$ ipython --no-banner

In [1]: import numpy as np

In [2]: import numpy.linalg as la

In [3]: np.set_printoptions(precision=2, suppress=True, linewidth=140)

In [4]: def tidy(a):
   ...:     return np.round(a, 2) + 0
   ...: 

In [5]: K = np.load("m.npy")

In [6]: print(K)
[[-1.64 -1.64 -2.47 -1.65 -0.03]
 [ 2.92  3.03  4.5   3.01  0.03]
 [-1.66 -1.93 -2.83 -1.74 -0.1 ]
 [-2.25 -2.34 -3.29 -2.09 -0.01]
 [-1.66 -1.74 -2.73 -1.77  0.08]
 [ 2.58  2.71  3.83  2.47 -0.3 ]
 [ 2.91  2.74  4.19  2.95  0.04]
 [-2.05 -2.19 -3.39 -2.15  0.06]
 [ 2.41  2.35  3.68  2.51  0.01]
 [ 1.15  1.03  1.54  1.04 -0.02]
 [-5.9  -6.04 -8.87 -5.86  0.02]
 [-4.98 -4.93 -7.42 -5.06 -0.1 ]
 [-4.12 -4.29 -6.15 -4.24  0.07]
 [ 2.55  2.67  4.05  2.71 -0.01]
 [-1.55 -1.51 -2.19 -1.49  0.07]
 [-0.33 -0.36 -0.44 -0.67  0.17]
 [ 1.14  1.33  1.41  0.89  0.08]
 [-0.4  -0.29 -0.55 -0.38 -0.06]
 [ 0.29  0.16  0.59  0.28 -0.15]
 [ 0.66  0.94  1.28  0.68  0.03]
 [-0.37 -0.29 -0.59 -0.35 -0.33]
 [-3.03 -3.12 -4.44 -2.99 -0.12]
 [-0.78 -0.82 -1.   -0.83 -0.06]
 [ 0.69  0.91  1.27  0.71 -0.06]
 [ 0.88  1.03  1.41  0.99 -0.1 ]
 [ 0.04  0.43  0.1   0.04  0.07]
 [ 2.42  2.46  3.72  2.57  0.08]
 [-1.71 -1.76 -2.79 -1.92  0.13]]

In [7]: Ac = (K - K.mean(axis=0)) / K.std(axis=0)

In [8]: print(tidy(Ac.std(axis=0)))
[1. 1. 1. 1. 1.]

In [9]: print(np.argwhere(np.abs(Ac) > 2))
[[ 5  4]
 [10  0]
 [10  1]
 [10  2]
 [10  3]
 [20  4]]

In [10]: c = la.lstsq(np.delete(Ac, 0, axis=1), Ac[:, 0])[0]

In [11]: print(tidy(1 - np.var(Ac[:, 0] - np.delete(Ac, 0, axis=1) @ c)))
1.0

In [12]: print(np.abs(c).argmax())
2

In [13]: Z = K[[18, 23]].astype(float)

In [14]: for _ in range(3):
    ...:     lab = la.norm(K[:, None] - Z, axis=-1).argmin(axis=1)
    ...:     Z = np.array([K[lab == j].mean(axis=0) for j in range(2)])
    ...: 

In [15]: print(lab)
[0 1 0 0 0 1 1 0 1 1 0 0 0 1 0 0 1 0 1 1 0 0 0 1 1 1 1 0]

In [16]: print(tidy(Z))
[[-2.16 -2.22 -3.28 -2.21 -0.01]
 [ 1.59  1.68  2.43  1.6  -0.02]]

In [17]: left, sigma, Vh = la.svd(K)

In [18]: print(tidy(sigma))
[28.88  0.69  0.61  0.51  0.37]

In [19]: M2 = left[:, :1] @ np.diag(sigma[:1]) @ Vh[:1]

In [20]: print(tidy(la.norm(K - M2, 2)), tidy(sigma[1]))
0.69 0.69

In [21]: print(tidy(np.abs(K - M2).max()))
0.33

In [22]: print(la.matrix_rank(K, rtol=0.05))
1

In [23]: q, Rm = la.qr(K)

In [24]: print(tidy(Rm))
[[12.48 12.77 18.84 12.64 -0.02]
 [ 0.   -0.75 -0.38 -0.03  0.04]
 [ 0.    0.    0.8   0.34 -0.07]
 [ 0.    0.    0.   -0.52  0.09]
 [ 0.    0.    0.    0.   -0.59]]

In [25]: evals, vecs = la.eig(Rm)

In [26]: print(tidy(np.prod(evals)))
-2.31

In [27]: print(tidy(evals))
[12.48 -0.75  0.8  -0.52 -0.59]

In [28]: print(tidy(np.sort(la.eigvals(la.inv(Rm)))))
[-1.91 -1.69 -1.34  0.08  1.25]

In [29]: print(Rm @ vecs[:, 0] - evals[0] * vecs[:, 0])
[0. 0. 0. 0. 0.]

In [30]: print(tidy(np.sort(la.eigvals(Rm @ Rm))))
[  0.27   0.35   0.56   0.64 155.78]

In [31]: E = np.load("layer17.npy")

In [32]: print(tidy(E))
[[0.01 0.07 0.07]
 [0.07 0.49 0.49]
 [0.07 0.49 0.49]]

In [33]: # null space of dimension 2

In [34]: rank = la.matrix_rank(E)

In [35]: print(rank)
1

In [36]: null = la.svd(E)[2][rank:].T

In [37]: print(tidy(null @ null.T))
[[ 0.99 -0.07 -0.07]
 [-0.07  0.51 -0.49]
 [-0.07 -0.49  0.51]]

In [38]: print(np.allclose(E @ null, 0))
True

In [39]: J = np.load("case17.npy")

In [40]: print(J)
[[-1.  1.  0.  0.  0.]
 [ 0. -1.  1.  0.  0.]
 [ 0.  0. -1.  1.  0.]
 [ 0.  0.  0. -1.  1.]
 [ 0.  0.  0.  0. -1.]]

In [41]: M2 = np.array([[3, 1, 2], [2, 3, 5], [3, 0, 3], [4, 5, 3], [5, 4, 0]])

In [42]: print(np.einsum("ij,ij->i", J, J))
[2. 2. 2. 2. 1.]

In [43]: print(np.vstack([J, M2.T]).shape)
(8, 5)

In [44]: x = np.array([1, 3, -3, -1, 3])

In [45]: target = J @ x

In [46]: print(target)
[ 2. -6.  2.  4. -3.]

In [47]: print(tidy(la.solve(J.T, J[1])))
[0. 1. 0. 0. 0.]

In [48]: u = np.array([0, 1, 2, 1, 2])

In [49]: M2 = J + np.outer(u, np.eye(5)[4])

In [50]: print(la.matrix_rank(M2 - J))
1

In [51]: m1 = np.load("test16.npy")

In [52]: print(m1)
[[-4.95 -7.54  3.15]
 [-1.52  2.72 -7.68]
 [-3.54 -2.21 -5.85]
 [ 4.55 -5.73 -0.08]
 [ 4.52 -1.44 -0.52]
 [ 1.54  5.23  5.97]
 [ 1.65 -2.11  5.78]
 [-2.61  0.33 -3.76]
 [ 0.37 -6.25 -0.81]
 [-6.23 -5.92 -0.41]
 [ 2.31 -6.79  2.41]
 [ 2.17  6.39  0.76]
 [ 1.54  0.41  4.08]
 [-3.02  9.62 -6.8 ]
 [ 6.51  0.15 -2.46]
 [ 4.04 -4.08 -4.87]
 [ 6.17  1.96 -3.69]
 [ 1.15 -4.46 -3.17]
 [-3.18 -1.02 -7.03]
 [-0.18  1.73 -4.84]
 [ 1.16  5.15  0.35]
 [-4.37 -4.36 -4.79]
 [-2.1   2.5   3.84]
 [-0.18  4.46  4.2 ]
 [-3.79 -1.78  0.98]
 [-1.45 -0.85 -1.99]
 [-2.64  3.88  0.22]
 [-0.99 -3.56  0.94]
 [ 1.65  1.34 -0.56]
 [ 2.24 -3.63 -0.88]]

In [53]: Ac = m1 - m1.mean(axis=0)

In [54]: vecs = la.svd(Ac)[2][:2]

In [55]: M2 = Ac - Ac @ vecs.T @ vecs

In [56]: print(tidy(np.diag(vecs.T @ vecs)))
[0.15 0.98 0.86]

In [57]: print(tidy((Ac @ vecs.T).std(axis=0)))
[4.28 3.82]

In [58]: print(la.norm(M2, axis=1).round(6).argmax())
14

In [59]: print(tidy(np.cov(Ac @ vecs.T, rowvar=False)))
[[18.91  0.  ]
 [ 0.   15.13]]

In [60]: dist = la.norm(m1[:, None] - m1[None], axis=-1)

In [61]: print(la.matrix_rank(dist ** 2))
5

In [62]: X = np.loadtxt("w.csv", delimiter=",")

In [63]: print(X)
[[ 3.  0.  0.  0.  3.  0.]
 [ 1. 10.  9.  0.  0.  8.]
 [ 0.  4.  5.  2.  0.  4.]
 [ 0.  6.  9.  2.  0.  8.]
 [ 0.  5.  5.  0.  0.  4.]
 [ 0.  7.  9.  4.  0.  8.]
 [ 1.  0.  3.  0.  0.  2.]
 [ 4.  0.  0.  0.  5.  0.]
 [ 0.  1.  5.  2.  0.  4.]
 [ 0.  1.  5.  3.  0.  4.]
 [ 1.  0.  3.  0.  0.  2.]
 [ 3.  2.  1.  0.  3.  0.]
 [ 0.  0.  0.  4.  7.  0.]
 [ 0.  0.  1.  3.  3.  0.]
 [ 7.  0.  0.  0.  5.  0.]
 [ 0.  0.  0.  4.  8.  0.]
 [ 1.  0.  0.  2.  7.  0.]
 [ 3.  7.  7.  0.  0.  6.]
 [ 3.  7.  7.  0.  0.  6.]
 [ 2.  0.  0.  1.  5.  0.]]

In [64]: print(la.norm(X, axis=1).argmax())
1

In [65]: print(tidy(la.norm(X) ** 2 / la.norm(X, 2) ** 2))
1.41

In [66]: print(tidy(la.norm(X, "nuc")))
70.74

In [67]: print(tidy(la.norm(X, 2)))
33.47

In [68]: print(tidy(la.norm(X, 1)), tidy(la.norm(X, np.inf)))
69.0 28.0

In [69]: print(tidy(la.norm(X, axis=0)))
[10.44 18.17 21.47  9.11 16.25 18.33]

In [70]: G = X.T @ X

In [71]: print(G)
[[109.  58.  60.   4.  90.  48.]
 [ 58. 330. 362.  53.   6. 312.]
 [ 60. 362. 461.  92.   6. 392.]
 [  4.  53.  92.  83.  88.  76.]
 [ 90.   6.   6.  88. 264.   0.]
 [ 48. 312. 392.  76.   0. 336.]]

In [72]: print(la.matrix_rank(G))
6

In [73]: F = np.array([[1, 0, 1], [3, 1, 3], [1, 3, 2], [0, 0, 2], [1, 1, 0], [2, 3, 1]])

In [74]: M2 = F / np.sqrt((F ** 2).mean(axis=1, keepdims=True))

In [75]: print(tidy(F - F.mean(axis=1, keepdims=True)))
[[ 0.33 -0.67  0.33]
 [ 0.67 -1.33  0.67]
 [-1.    1.    0.  ]
 [-0.67 -0.67  1.33]
 [ 0.33  0.33 -0.67]
 [ 0.    1.   -1.  ]]

In [76]: print(la.matrix_rank(M2) == la.matrix_rank(F))
True

In [77]: M2 = np.c_[F[:, :2] @ np.array([[4, 0], [1, 1]]), np.array([-3, 0, -1, 3, 3, 2])]

In [78]: print(M2)
[[ 4  0 -3]
 [13  1  0]
 [ 7  3 -1]
 [ 0  0  3]
 [ 5  1  3]
 [11  3  2]]

In [79]: print(tidy(la.norm(la.qr(F)[0].T @ M2, axis=0) ** 2 / ((M2 ** 2).sum(axis=0) + 1e-12)))
[1.   1.   0.06]

In [80]: print(tidy(la.norm(M2 - F @ la.lstsq(F, M2)[0], axis=0)))
[0.   0.   5.49]

In [81]: print(la.matrix_rank(np.c_[F, M2]))
4

In [82]: P = F @ la.solve(F.T @ F, F.T)

In [83]: print(la.matrix_rank(np.eye(6) - P))
3

In [84]: print(tidy(np.diag(P)))
[0.14 0.81 0.71 0.6  0.18 0.56]

In [85]: print(tidy(la.eigvalsh(P)))
[0. 0. 0. 1. 1. 1.]

In [86]: print(tidy(P @ F[:, 1]))
[0. 1. 3. 0. 1. 3.]

In [87]: print(tidy(np.trace(P)))
3.0

In [88]: feats = 0.7 ** np.abs(np.subtract.outer(np.arange(7), np.arange(7)))

In [89]: print(tidy(feats))
[[1.   0.7  0.49 0.34 0.24 0.17 0.12]
 [0.7  1.   0.7  0.49 0.34 0.24 0.17]
 [0.49 0.7  1.   0.7  0.49 0.34 0.24]
 [0.34 0.49 0.7  1.   0.7  0.49 0.34]
 [0.24 0.34 0.49 0.7  1.   0.7  0.49]
 [0.17 0.24 0.34 0.49 0.7  1.   0.7 ]
 [0.12 0.17 0.24 0.34 0.49 0.7  1.  ]]

In [90]: evals, vecs = la.eigh(feats)

In [91]: print((evals > 1e-8).sum(), (evals < -1e-8).sum())
7 0

In [92]: print(tidy(vecs.T @ vecs))
[[1. 0. 0. 0. 0. 0. 0.]
 [0. 1. 0. 0. 0. 0. 0.]
 [0. 0. 1. 0. 0. 0. 0.]
 [0. 0. 0. 1. 0. 0. 0.]
 [0. 0. 0. 0. 1. 0. 0.]
 [0. 0. 0. 0. 0. 1. 0.]
 [0. 0. 0. 0. 0. 0. 1.]]

In [93]: print(tidy(la.eigvalsh(feats @ feats)))
[ 0.03  0.05  0.08  0.16  0.5   2.35 13.53]

In [94]: Lm = la.cholesky(feats)

In [95]: print(tidy(feats / np.sqrt(np.outer(np.diag(feats), np.diag(feats)))))
[[1.   0.7  0.49 0.34 0.24 0.17 0.12]
 [0.7  1.   0.7  0.49 0.34 0.24 0.17]
 [0.49 0.7  1.   0.7  0.49 0.34 0.24]
 [0.34 0.49 0.7  1.   0.7  0.49 0.34]
 [0.24 0.34 0.49 0.7  1.   0.7  0.49]
 [0.17 0.24 0.34 0.49 0.7  1.   0.7 ]
 [0.12 0.17 0.24 0.34 0.49 0.7  1.  ]]

In [96]: print(np.diag(Lm) ** 2)
[1.   0.51 0.51 0.51 0.51 0.51 0.51]

In [97]: print(tidy(Lm))
[[1.   0.   0.   0.   0.   0.   0.  ]
 [0.7  0.71 0.   0.   0.   0.   0.  ]
 [0.49 0.5  0.71 0.   0.   0.   0.  ]
 [0.34 0.35 0.5  0.71 0.   0.   0.  ]
 [0.24 0.24 0.35 0.5  0.71 0.   0.  ]
 [0.17 0.17 0.24 0.35 0.5  0.71 0.  ]
 [0.12 0.12 0.17 0.24 0.35 0.5  0.71]]

In [98]: x = np.array([-3, -3, 3, -2, -2, 0, -1])

In [99]: target = feats @ x

In [100]: c, lr = np.zeros(7), 1 / la.norm(feats, 2) ** 2

In [101]: for i in range(60):
     ...:     c -= lr * feats.T @ (feats @ c - target)
     ...:     if i % 10 == 0: print(i, round(la.norm(feats @ c - target), 2))
     ...: 
0 2.26
10 1.59
20 1.35
30 1.18
40 1.06
50 0.97

In [102]: print(tidy(c))
[-2.79 -1.75  0.25 -0.7  -1.27 -0.85 -0.79]

In [103]: data = np.loadtxt("dump.csv", delimiter=",")

In [104]: print(data)
[[1.  0.  0. ]
 [0.  1.  0. ]
 [0.  0.5 0.5]]

In [105]: Ac = K - K.mean(axis=1)
---------------------------------------------------------------------------
ValueError                                Traceback (most recent call last)
Cell In[105], line 1
----> 1 Ac = K - K.mean(axis=1)

ValueError: operands could not be broadcast together with shapes (28,5) (28,) 

In [106]: Ac = K - K.mean(axis=0)

In [107]: left, sigma, Vh = la.svd(Ac, full_matrices=False)

In [108]: print(tidy(np.abs(Vh[-1])))
[0.69 0.31 0.16 0.6  0.2 ]

In [109]: print(np.abs(left[:, 0]).argmax())
10

In [110]: print(tidy(Vh[0] * np.sign(Vh[0, np.abs(Vh[0]).argmax()])))
[0.43 0.44 0.65 0.44 0.  ]

In [111]: print(np.abs(Vh[0]).argmax())
2

In [112]: print((np.sign(left[:, 0]) == np.sign(left[0, 0])).astype(int))
[1 0 1 1 1 0 0 1 0 0 1 1 1 0 1 0 0 0 0 0 0 1 1 0 0 0 0 1]

In [113]: print(tidy(sigma ** 2 / (sigma ** 2).sum()))
[1. 0. 0. 0. 0.]

In [114]: print(tidy((sigma ** 2).sum() ** 2 / (sigma ** 4).sum()))
1.0
